% ipython --no-banner

In [1]: import numpy as np

In [2]: np.set_printoptions(suppress=True, linewidth=100)

In [3]: X = np.loadtxt("out7.csv", delimiter=",")

In [4]: print(X.round(1))
[[-0.3  3.2 -0.2 -0.1 -0.6]
 [-0.2  3.  -0.5 -0.4 -0.6]
 [ 0.2 -0.6  1.2  1.9  0.7]
 [-1.5  0.3 -1.9 -0.5 -0.2]]

In [5]: rng = np.random.default_rng(770)

In [6]: Y = X + rng.integers(-2, 3, (4, 3)) @ rng.integers(-2, 3, (3, 5))

In [7]: Y.round(1)
Out[7]: 
array([[ 2.7,  6.2,  1.8, -7.1, -1.6],
       [-0.2, -3. ,  3.5,  3.6,  1.4],
       [ 3.2, -0.6,  5.2, -0.1,  1.7],
       [-4.5,  3.3, -7.9,  2.5, -1.2]])

In [8]: print(Y - X)
[[ 3.  3.  2. -7. -1.]
 [ 0. -6.  4.  4.  2.]
 [ 3.  0.  4. -2.  1.]
 [-3.  3. -6.  3. -1.]]

In [9]: np.round(np.linalg.svd(Y - X, compute_uv=False), 1) + 0
Out[9]: array([11.2, 10.5,  1.6,  0. ])

In [10]: np.abs(Y - X).sum(axis=1)
Out[10]: array([16., 16., 10., 16.])

In [11]: u, v = Y[0], Y[2]

In [12]: round(u @ v, 1)
Out[12]: np.float64(12.4)

In [13]: print(round(u @ u, 1))
103.3

In [14]: pr = (u @ v) / (u @ u) * u

In [15]: np.linalg.matrix_rank(np.outer(u, v))
Out[15]: np.int64(1)

In [16]: (v - pr) @ u
Out[16]: np.float64(0.0)

In [17]: ang = np.radians(45)

In [18]: R = np.eye(5)

In [19]: R[3, 3] = R[2, 2] = np.cos(ang)

In [20]: R[3, 2], R[2, 3] = -np.sin(ang), np.sin(ang)

In [21]: R.round(1)
Out[21]: 
array([[ 1. ,  0. ,  0. ,  0. ,  0. ],
       [ 0. ,  1. ,  0. ,  0. ,  0. ],
       [ 0. ,  0. ,  0.7,  0.7,  0. ],
       [ 0. ,  0. , -0.7,  0.7,  0. ],
       [ 0. ,  0. ,  0. ,  0. ,  1. ]])

In [22]: Y = X @ R.T

In [23]: np.round(np.abs(Y - X).max(axis=0), 1)
Out[23]: array([0. , 0. , 1. , 1.5, 0. ])

In [24]: np.allclose(X @ X.T, Y @ Y.T)
Out[24]: True

In [25]: K = np.eye(4, dtype=int)[rng.permutation(4)] * np.array([2, 0, 2, 1])

In [26]: print(K)
[[0 0 0 0]
 [0 0 0 1]
 [0 0 2 0]
 [2 0 0 0]]

In [27]: print(round(np.linalg.eigvals(K).sum().real, 1))
2.0

In [28]: np.round(np.linalg.eigvals(K), 1)
Out[28]: array([0., 0., 0., 2.])

In [29]: print(np.einsum("ij,ji->", K, K))
4

In [30]: np.poly(K)
Out[30]: array([ 1., -2.,  0.,  0.,  0.])

In [31]: round(float(np.linalg.det(2 * K)), 1), round(float(np.linalg.det(K)), 1)
Out[31]: (0.0, 0.0)

In [32]: round(np.linalg.det(K[::-1]), 1)
Out[32]: np.float64(0.0)

In [33]: np.kron(np.eye(2, dtype=int), K)
Out[33]: 
array([[0, 0, 0, 0, 0, 0, 0, 0],
       [0, 0, 0, 1, 0, 0, 0, 0],
       [0, 0, 2, 0, 0, 0, 0, 0],
       [2, 0, 0, 0, 0, 0, 0, 0],
       [0, 0, 0, 0, 0, 0, 0, 0],
       [0, 0, 0, 0, 0, 0, 0, 1],
       [0, 0, 0, 0, 0, 0, 2, 0],
       [0, 0, 0, 0, 2, 0, 0, 0]])
